$ ipython --no-banner

In [1]: import numpy as np

In [2]: from numpy import linalg as LA

In [3]: np.set_printoptions(suppress=True, linewidth=100)

In [4]: W0 = np.loadtxt("case18.csv", delimiter=",")

In [5]: W0
Out[5]: 
array([[23., -4., -3.],
       [ 1., 38., -5.],
       [ 3.,  5., 15.]])

In [6]: vals, evecs = LA.eig(W0)

In [7]: np.round(np.sort(LA.eigvals(LA.inv(W0))), 2)
Out[7]: array([0.03, 0.05, 0.05])

In [8]: r0 = np.array([0, 0, 4])

In [9]: M = r0[np.abs(np.subtract.outer(np.arange(3), np.arange(3)))]

In [10]: M
Out[10]: 
array([[0, 0, 4],
       [0, 0, 0],
       [4, 0, 0]])

In [11]: T = np.stack([M, 5 * M, M[::-1]])

In [12]: (T @ M.T).shape
Out[12]: (3, 3, 3)

In [13]: LA.matrix_rank(T.reshape(3, -1))
Out[13]: np.int64(2)

In [14]: np.round(LA.det(T), 2)
Out[14]: array([0., 0., 0.])

In [15]: Uu, sv, vt = LA.svd(M)

In [16]: sv
Out[16]: array([4., 4., 0.])

In [17]: out = Uu[:, :2] @ np.diag(sv[:2]) @ vt[:2]

In [18]: out
Out[18]: 
array([[0., 0., 4.],
       [0., 0., 0.],
       [4., 0., 0.]])

In [19]: round(float(LA.norm(M - out, 2)), 2), sv[2]
Out[19]: (0.0, np.float64(0.0))

In [20]: out = np.array([[-2, 0, -1], [3, 0, 2], [0, 3, 0]])

In [21]: np.einsum("ij->j", M)
Out[21]: array([4, 0, 4])

In [22]: np.einsum("ij,ij->i", M, M)
Out[22]: array([16,  0, 16])

In [23]: LA.matrix_rank(np.vstack([M, out.T]))
Out[23]: np.int64(3)

In [24]: F = np.loadtxt("m.csv", delimiter=",")

In [25]: F
Out[25]: 
array([[0., 1., 1., 1.],
       [1., 0., 1., 1.],
       [1., 1., 0., 1.],
       [1., 1., 1., 0.]])

In [26]: # symmetric, so the eigenvalues are real

In [27]: r0, v = F[3], F[1]

In [28]: r0 @ r0
Out[28]: np.float64(3.0)

In [29]: r0 @ v
Out[29]: np.float64(2.0)

In [30]: pr = (r0 @ v) / (r0 @ r0) * r0

In [31]: LA.matrix_rank(np.outer(r0, v))
Out[31]: np.int64(1)

In [32]: pr.round(2)
Out[32]: array([0.67, 0.67, 0.67, 0.  ])

In [33]: np.outer(r0, v)
Out[33]: 
array([[1., 0., 1., 1.],
       [1., 0., 1., 1.],
       [1., 0., 1., 1.],
       [0., 0., 0., 0.]])

In [34]: np.round((v - pr) @ r0, 2)
Out[34]: np.float64(0.0)

In [35]: vals, evecs = LA.eig(F)

In [36]: np.round(np.sort(LA.eigvals(F @ F)), 2)
Out[36]: array([1., 1., 1., 9.])

In [37]: np.round(F @ evecs[:, 0] - vals[0] * evecs[:, 0], 2) + 0
Out[37]: array([0., 0., 0., 0.])

In [38]: np.round(np.sort(LA.eigvals(F.T)), 2)
Out[38]: array([-1., -1., -1.,  3.])

In [39]: X = np.loadtxt("arr.csv", delimiter=",")

In [40]: X
Out[40]: 
array([[ -3.45,  20.93, -14.38],
       [ -6.49,  21.3 , -14.83],
       [ -4.2 ,  20.14, -16.99],
       [ -6.03,  20.7 , -15.39],
       [ -7.42,  21.25, -14.29],
       [ -3.52,  20.91, -14.92],
       [ -6.22,  19.69, -15.72],
       [ -5.61,  20.55, -13.52],
       [ -4.61,  20.7 , -15.54],
       [ -5.68,  19.64, -15.38],
       [ -6.05,  20.87, -16.34],
       [ -4.9 ,  20.91, -15.84],
       [ -6.48,  20.97, -14.48],
       [ -5.02,  20.23, -14.64],
       [ -6.01,  20.13, -16.23]])

In [41]: Uu, sv, vt = LA.svd(X)

In [42]: np.argmax(sv[:-1] / (sv[1:] + 1e-6)) + 1
Out[42]: np.int64(1)

In [43]: sv.round(2)
Out[43]: array([101.45,   4.32,   3.25])

In [44]: out = Uu[:, :1] @ np.diag(sv[:1]) @ vt[:1]

In [45]: LA.matrix_rank(X, rtol=0.05)
Out[45]: np.int64(1)

In [46]: round(float(LA.norm(X - out, 2)), 2), round(sv[1], 2)
Out[46]: (4.32, np.float64(4.32))

In [47]: W2 = X[[10, 3]].astype(float)

In [48]: for _ in range(5):
    ...:     idx = LA.norm(X[:, None] - W2, axis=-1).argmin(axis=1)
    ...:     W2 = np.array([X[idx == j].mean(axis=0) for j in range(2)])
    ...: 

In [49]: idx
Out[49]: array([1, 1, 0, 0, 1, 1, 0, 1, 0, 0, 0, 0, 1, 1, 0])

In [50]: np.abs(W2[1] - W2[0]).argmax()
Out[50]: np.int64(2)

In [51]: np.round(W2[1] - W2[0], 2)
Out[51]: array([0.04, 0.53, 1.49])

In [52]: vec = np.array([-6, -2, 7])

In [53]: target = X @ vec

In [54]: np.round(LA.solve(X.T @ X, X.T @ target), 2)
Out[54]: array([-6., -2.,  7.])

In [55]: rng = np.random.default_rng(5271)

In [56]: target = target + 0.05 * rng.normal(size=15)

In [57]: target.round(2)
Out[57]: 
array([-121.84, -107.46, -133.99, -112.91,  -98.01, -125.11, -112.1 , -102.07, -122.49, -112.89,
       -119.76, -123.31, -104.51, -112.81, -117.72])

In [58]: coef, *_ = LA.lstsq(X, target)

In [59]: [round(float(LA.norm(LA.solve(X.T @ X + lam * np.eye(3), X.T @ target))), 2) for lam in (0, 1, 10, 100)]
Out[59]: [9.42, 9.04, 6.94, 4.54]

In [60]: np.round(X.T @ (target - X @ coef), 2) + 0
Out[60]: array([0., 0., 0.])
